$ python -q
>>> import numpy as np
>>> import numpy.linalg as la
>>> np.set_printoptions(suppress=True, linewidth=120)
>>> def tidy(a):
...     return np.round(a, 2) + 0
... 
>>> J = np.load("m.npy")
>>> J
array([[ -1,  -1,  -1,  -1,  -1,  -1,  -1,  -1,  -1,  -1],
       [ -1,  -2,  -2,  -2,  -2,  -2,  -2,  -2,  -2,  -2],
       [ -1,  -2,  -3,  -3,  -3,  -3,  -3,  -3,  -3,  -3],
       [ -1,  -2,  -3,  -4,  -4,  -4,  -4,  -4,  -4,  -4],
       [ -1,  -2,  -3,  -4,  -5,  -5,  -5,  -5,  -5,  -5],
       [ -1,  -2,  -3,  -4,  -5,  -6,  -6,  -6,  -6,  -6],
       [ -1,  -2,  -3,  -4,  -5,  -6,  -7,  -7,  -7,  -7],
       [ -1,  -2,  -3,  -4,  -5,  -6,  -7,  -8,  -8,  -8],
       [ -1,  -2,  -3,  -4,  -5,  -6,  -7,  -8,  -9,  -9],
       [ -1,  -2,  -3,  -4,  -5,  -6,  -7,  -8,  -9, -10]])
>>> tidy(la.svd(J, compute_uv=False))
array([44.77,  5.05,  1.87,  1.  ,  0.64,  0.47,  0.37,  0.31,  0.27,  0.26])
>>> J[10]
Traceback (most recent call last):
  File "<python-input-7>", line 1, in <module>
    J[10]
    ~^^^^
IndexError: index 10 is out of bounds for axis 0 with size 10
>>> np.count_nonzero(J)
np.int64(100)
>>> J.sum(axis=0)
array([-10, -19, -27, -34, -40, -45, -49, -52, -54, -55])
>>> np.abs(J).max()
np.int64(10)
>>> la.matrix_rank(J)
np.int64(10)
>>> J - J[0]
array([[ 0,  0,  0,  0,  0,  0,  0,  0,  0,  0],
       [ 0, -1, -1, -1, -1, -1, -1, -1, -1, -1],
       [ 0, -1, -2, -2, -2, -2, -2, -2, -2, -2],
       [ 0, -1, -2, -3, -3, -3, -3, -3, -3, -3],
       [ 0, -1, -2, -3, -4, -4, -4, -4, -4, -4],
       [ 0, -1, -2, -3, -4, -5, -5, -5, -5, -5],
       [ 0, -1, -2, -3, -4, -5, -6, -6, -6, -6],
       [ 0, -1, -2, -3, -4, -5, -6, -7, -7, -7],
       [ 0, -1, -2, -3, -4, -5, -6, -7, -8, -8],
       [ 0, -1, -2, -3, -4, -5, -6, -7, -8, -9]])
>>> J.sum(axis=1)
array([-10, -19, -27, -34, -40, -45, -49, -52, -54, -55])
>>> np.diff(J, axis=0)
array([[ 0, -1, -1, -1, -1, -1, -1, -1, -1, -1],
       [ 0,  0, -1, -1, -1, -1, -1, -1, -1, -1],
       [ 0,  0,  0, -1, -1, -1, -1, -1, -1, -1],
       [ 0,  0,  0,  0, -1, -1, -1, -1, -1, -1],
       [ 0,  0,  0,  0,  0, -1, -1, -1, -1, -1],
       [ 0,  0,  0,  0,  0,  0, -1, -1, -1, -1],
       [ 0,  0,  0,  0,  0,  0,  0, -1, -1, -1],
       [ 0,  0,  0,  0,  0,  0,  0,  0, -1, -1],
       [ 0,  0,  0,  0,  0,  0,  0,  0,  0, -1]])
